>>> import numpy as np
>>> np.set_printoptions(precision=1, suppress=True, linewidth=140, sign=" ")
>>> def rnd(a):
...     return np.round(a, 1) + 0
... 
>>> mat = np.loadtxt("x.csv", delimiter=",")
>>> mat
array([[ 2.2,  0.5, -0.8,  6.6,  1.9, -6.5, -3.1, -2.4,  1.8, -0.1, -3.2,  3.7, -2.1, -4.5],
       [-0.8, -0.5, -1.6,  6.7,  0.3, -2.5, -0.9, -2.9, -0.5,  3.7, -2.6,  4.4, -2.5, -2.2],
       [-1.6, -0.6, -0.6, -5.3,  2.2, -0.3, -1.6,  0.2,  0.4, -0.3,  1.6, -1.5,  2.1,  4.4],
       [ 1.5,  1.2,  0.2,  5.2, -2.8,  1.8,  2.9, -0.6, -1.2,  1.9, -0.7,  2.9, -1.8, -3.9],
       [ 0.7,  0.4,  1.7, -6.7, -0.4,  2.4,  1. ,  3.2,  0.7, -3.6,  2.6, -4.5,  2.5,  2.2],
       [ 0.1,  1.3, -1.3,  7.9, -2. ,  1.1,  2.6, -2.8, -2.2,  5.6, -1.3,  6.4, -2.9, -3.8],
       [ 2.9,  1. ,  1. ,  3.7, -0.5, -2.7, -0.2,  0.2,  1.3, -2.4, -1.6,  0.4, -1. , -4.8],
       [ 2.4,  2.8, -1.1,  4.3,  0.5, -3.2,  0. , -2.3,  0.5,  2.1, -0.4,  5.6, -0.7, -3.5],
       [-1.4, -3. , -1.2,  5.3,  2.6, -5.7, -4.5, -1.8,  1.6, -0.3, -4.4,  0.3, -2.3, -1.1],
       [ 0.9,  3. , -1.3,  5.7, -2.8,  3.1,  4.3, -2.5, -2.7,  6.2,  0.8,  6.6, -1.6, -3.2],
       [-2.2, -2.1, -0.7,  4.2, -0.8,  1.1,  0.3, -0.6, -1.1,  2.1, -2.2,  0.7, -2.3, -0.5],
       [ 0.5,  0.4,  1.8, -6.6, -0.5,  2.4,  1. ,  2.9,  0.7, -3.7,  2.7, -4.7,  2.6,  2.2],
       [-0.2,  0.8, -0.5,  0. , -0.5,  1.5,  1.2, -0.4, -0.8,  1.8,  0.9,  1.4,  0. ,  0.3],
       [ 1.2, -1.1,  2.6, -2.7, -1.2,  1.2,  0.2,  3.7,  1.5, -5.9,  0. , -6.3,  0.7, -0.8],
       [-1.4, -0.7,  0.1, -2.3, -0.8,  3. ,  1.3,  0.9, -1.1,  0.6,  1.1, -1.4,  0.7,  2.2],
       [-3. , -4.3, -0.6, -0.6,  4.2, -5.7, -6.3, -0.2,  2.1, -3.1, -3.3, -3.8, -0.6,  3. ],
       [-2.3, -0.5, -2. ,  4.2, -1.1,  2.3,  1.9, -2.9, -2.5,  6.1, -0.6,  4.7, -2.1,  0.5],
       [-0.6,  0.9,  0.4, -4.7, -1.5,  5.1,  3.1,  1. , -1.6,  1.2,  3.1, -0.9,  1.7,  3. ],
       [-4.1, -3.6, -2.5,  2.1,  4.2, -4.9, -5.1, -3.1,  0.6,  2.3, -3.3,  1. , -1.1,  3.6],
       [-2.4, -0.6, -1.6,  3.8, -2.1,  4. ,  3. , -1.9, -3. ,  5.5, -0.1,  3.4, -2.2,  0.2],
       [ 0.4,  0.4, -0.9,  8. , -1.6, -0.4,  1.2, -2.6, -1. ,  3.7, -2.2,  5.1, -3. , -4.2],
       [-1.3, -3.4,  2.3, -6.4,  0.6,  0.6, -2. ,  4.4,  1.8, -7.2, -0.1, -9.5,  1.4,  3. ],
       [ 1.8,  0.6, -0.8,  6.7,  1.9, -6.5, -3.2, -2.1,  1.7, -0.3, -3.3,  3.6, -1.9, -4.7],
       [-1.7, -0.1, -0.2, -2.5, -1.4,  4.5,  2.6,  0.3, -2.1,  2.5,  1.9, -0.3,  0.5,  2.6],
       [ 0.9, -0.9, -0.2,  8.3, -0.3, -3.4, -1.1, -1.4,  0.6,  0.3, -4. ,  2.3, -3.4, -4.9],
       [-0.6,  0.1,  1.2, -5.1, -2. ,  5.3,  2.8,  2.4, -1.2, -1.2,  2.7, -3.4,  1.4,  2.2],
       [-3.5, -3.5, -0.7, -1. ,  2. , -0.8, -2.5, -0.3, -0.2,  0.1, -1.4, -2.4, -0.2,  3.6],
       [-4.7, -3.8, -1.2,  0.6,  0.3,  2. , -0.3, -0.6, -1.6,  2.7, -1.2, -1.1, -1.3,  3.8],
       [-4.2, -4. , -2.1,  1.6,  3.2, -3. , -4.1, -2. ,  0.1,  1.9, -2.9, -0.1, -1.4,  3.4],
       [ 3.2,  5. , -0.7, -2.3, -0.1,  0.3,  2.2, -1.3, -0.3,  2.6,  3.7,  4.9,  2.2, -0.5],
       [-2.5, -2.8,  0.9, -4.3, -0.7,  3.4,  0.2,  2.5, -0.4, -2.2,  0.3, -5.7,  0.5,  3.6],
       [ 3.1,  5.1, -1.3,  1.7, -0.8,  0.2,  2.8, -2.6, -1. ,  4.4,  2.5,  7.6,  0.5, -2.6],
       [-3.4, -3.1, -0.5,  2.6,  0. ,  1. , -0.6, -0.5, -1. ,  1.4, -2.3, -1. , -1.9,  1.3],
       [-2.3, -2.3,  0.1,  0.3, -0.3,  1.2, -0.2,  0.1, -0.7,  0.1, -1.1, -1.9, -0.7,  1.5],
       [ 0.3, -0.5, -0.1,  0.5,  1.8, -3.2, -2.3, -0.5,  1.3, -1.3, -1.2, -0.3,  0.1, -0.5],
       [-1.8, -3.3,  0.1,  0.8,  2.3, -3.6, -4.1,  0.4,  1.6, -2.9, -3.1, -3.6, -0.8,  0.9],
       [ 3.1,  2.8,  1.9, -3.2, -2.1,  2.8,  3. ,  2.3,  0.2, -2.5,  2.7, -1.4,  1.7, -1.7],
       [ 1.5,  1.6, -1. ,  2.5,  1.2, -3.5, -1.4, -2.1,  0.6,  1.6, -0.5,  3.9, -0.2, -1.7],
       [ 2. ,  2.7, -0.5, -3.8,  1.3, -1.5, -0.5, -0.4,  0.6,  0.1,  2.8,  2. ,  2.4,  1. ],
       [-4.5, -2.7, -3.1,  1.3,  2. ,  0. , -1.7, -3.1, -1.7,  5.5, -0.9,  2.7, -1.1,  4.4],
       [ 0.7, -0.6, -0.9,  4.9,  2.7, -6.8, -4.1, -2. ,  2. , -0.7, -3.6,  2.2, -1.4, -2.8],
       [ 0.7, -1.2,  0.4,  7.6, -1.4, -1.6,  0. , -0.6,  0.2, -0.3, -3.7,  1. , -3.3, -5.1]])
>>> hat = mat @ np.linalg.solve(mat.T @ mat, mat.T)
>>> rnd(hat @ mat[:, 7])
array([-2.4, -2.9,  0.2, -0.6,  3.2, -2.8,  0.2, -2.3, -1.8, -2.5, -0.6,  2.9, -0.4,  3.7,  0.9, -0.2, -2.9,  1. , -3.1, -1.9, -2.6,  4.4,
       -2.1,  0.3, -1.4,  2.4, -0.3, -0.6, -2. , -1.3,  2.5, -2.6, -0.5,  0.1, -0.5,  0.4,  2.3, -2.1, -0.4, -3.1, -2. , -0.6])
>>> rnd(np.trace(hat))
np.float64(14.0)
>>> rnd(np.linalg.eigvalsh(hat))
array([ 0.,  0.,  0.,  0.,  0.,  0.,  0.,  0.,  0.,  0.,  0.,  0.,  0.,  0.,  0.,  0.,  0.,  0.,  0.,  0.,  0.,  0.,  0.,  0.,  0.,  0.,
        0.,  0.,  1.,  1.,  1.,  1.,  1.,  1.,  1.,  1.,  1.,  1.,  1.,  1.,  1.,  1.])
